In [1]: import numpy as np

In [2]: np.set_printoptions(precision=2, suppress=True, linewidth=160, sign=" ")

In [3]: rd = lambda a: np.round(a, 2) + 0

In [4]: X = np.load("test14.npy")

In [5]: X
Out[5]: 
array([[-12,  -8,  -7,  -4],
       [  6,   4,   2,  -4],
       [ -3,  -2,  -4, -10]])

In [6]: rk = np.linalg.matrix_rank(X)

In [7]: rk
Out[7]: np.int64(2)

In [8]: N = np.linalg.svd(X)[2][rk:].T

In [9]: rd(N @ N.T)
Out[9]: 
array([[ 0.4 , -0.4 , -0.28,  0.07],
       [-0.4 ,  0.74, -0.19,  0.05],
       [-0.28, -0.19,  0.81, -0.2 ],
       [ 0.07,  0.05, -0.2 ,  0.05]])

In [10]: [int(np.linalg.matrix_rank(np.delete(X, i, axis=0))) for i in range(3)]
Out[10]: [2, 2, 2]

In [11]: def softmax(z):
    ...:     e = np.exp(z - z.max(axis=-1, keepdims=True))
    ...:     return e / e.sum(axis=-1, keepdims=True)
    ...: 

In [12]: rd(softmax(10 * X[0]))
Out[12]: array([ 0.,  0.,  0.,  1.])

In [13]: rd(softmax(X[0]))
Out[13]: array([ 0.  ,  0.02,  0.05,  0.94])

In [14]: rd(softmax(X[0] + 3))
Out[14]: array([ 0.  ,  0.02,  0.05,  0.94])

In [15]: att = X @ X.T / np.sqrt(4)

In [16]: softmax(att).round(6).argmax(axis=1)
Out[16]: array([ 0,  1,  2])

In [17]: rd(softmax(att))
Out[17]: 
array([[ 1.  ,  0.  ,  0.  ],
       [ 0.  ,  1.  ,  0.  ],
       [ 0.01,  0.  ,  0.99]])

In [18]: gram = X.T @ X

In [19]: np.allclose(gram, gram.T)
Out[19]: True

In [20]: rd(np.linalg.eigvalsh(gram)[::-1])
Out[20]: array([ 366.8,  107.2,    0. ,    0. ])

In [21]: gram
Out[21]: 
array([[ 189,  126,  108,   54],
       [ 126,   84,   72,   36],
       [ 108,   72,   69,   60],
       [  54,   36,   60,  132]])

In [22]: (X @ X.T).shape
Out[22]: (3, 3)

In [23]: np.linalg.matrix_rank(gram)
Out[23]: np.int64(2)

In [24]: r0, v = X[1], X[0]

In [25]: r0 @ r0
Out[25]: np.int64(72)

In [26]: r0 @ v
Out[26]: np.int64(-102)

In [27]: p = (r0 @ v) / (r0 @ r0) * r0

In [28]: rd(np.linalg.norm(r0 + v) ** 2 + np.linalg.norm(r0 - v) ** 2)
Out[28]: np.float64(690.0)

In [29]: np.outer(r0, v)
Out[29]: 
array([[-72, -48, -42, -24],
       [-48, -32, -28, -16],
       [-24, -16, -14,  -8],
       [ 48,  32,  28,  16]])

In [30]: rd(v - p)
Out[30]: array([-3.5 , -2.33, -4.17, -9.67])

In [31]: np.linalg.matrix_rank(np.outer(r0, v))
Out[31]: np.int64(1)

In [32]: F = np.load("layer13.npy")

In [33]: F
Out[33]: 
array([[ 2, -3,  0,  0],
       [-5,  1,  0,  0],
       [ 0,  0,  2, -3],
       [ 0,  0, -5,  1]])

In [34]: rd(np.sort(np.abs(np.linalg.eigvals(F))))
Out[34]: array([ 2.41,  2.41,  5.41,  5.41])

In [35]: (F - F.T) / 2
Out[35]: 
array([[ 0.,  1.,  0.,  0.],
       [-1.,  0.,  0.,  0.],
       [ 0.,  0.,  0.,  1.],
       [ 0.,  0., -1.,  0.]])

In [36]: np.linalg.matrix_power(F, 2)
Out[36]: 
array([[ 19,  -9,   0,   0],
       [-15,  16,   0,   0],
       [  0,   0,  19,  -9],
       [  0,   0, -15,  16]])

In [37]: B = F / np.sqrt((F ** 2).mean(axis=1, keepdims=True))

In [38]: rd(np.linalg.norm(B, axis=1))
Out[38]: array([ 2.,  2.,  2.,  2.])

In [39]: rd(B[0])
Out[39]: array([ 1.11, -1.66,  0.  ,  0.  ])

In [40]: data = np.array([[-1, 2, 3, 3], [2, 3, -3, -2], [-3, -3, -1, 3]])

In [41]: data
Out[41]: 
array([[-1,  2,  3,  3],
       [ 2,  3, -3, -2],
       [-3, -3, -1,  3]])

In [42]: B = data[0, 0] * data[1:] - np.outer(data[1:, 0], data[0])

In [43]: B
Out[43]: 
array([[ 0, -7, -3, -4],
       [ 0,  9, 10,  6]])

In [44]: np.flatnonzero(~B.round(6).any(axis=1))
Out[44]: array([], dtype=int64)

In [45]: x0 = np.array([0, -2, 1, -2])

In [46]: B @ np.ones(4)
Out[46]: array([-14.,  25.])

In [47]: B @ np.eye(4)[0]
Out[47]: array([ 0.,  0.])

In [48]: np.einsum("ij,j->i", B, x0)
Out[48]: array([ 19, -20])

In [49]: B * x0
Out[49]: 
array([[  0,  14,  -3,   8],
       [  0, -18,  10, -12]])
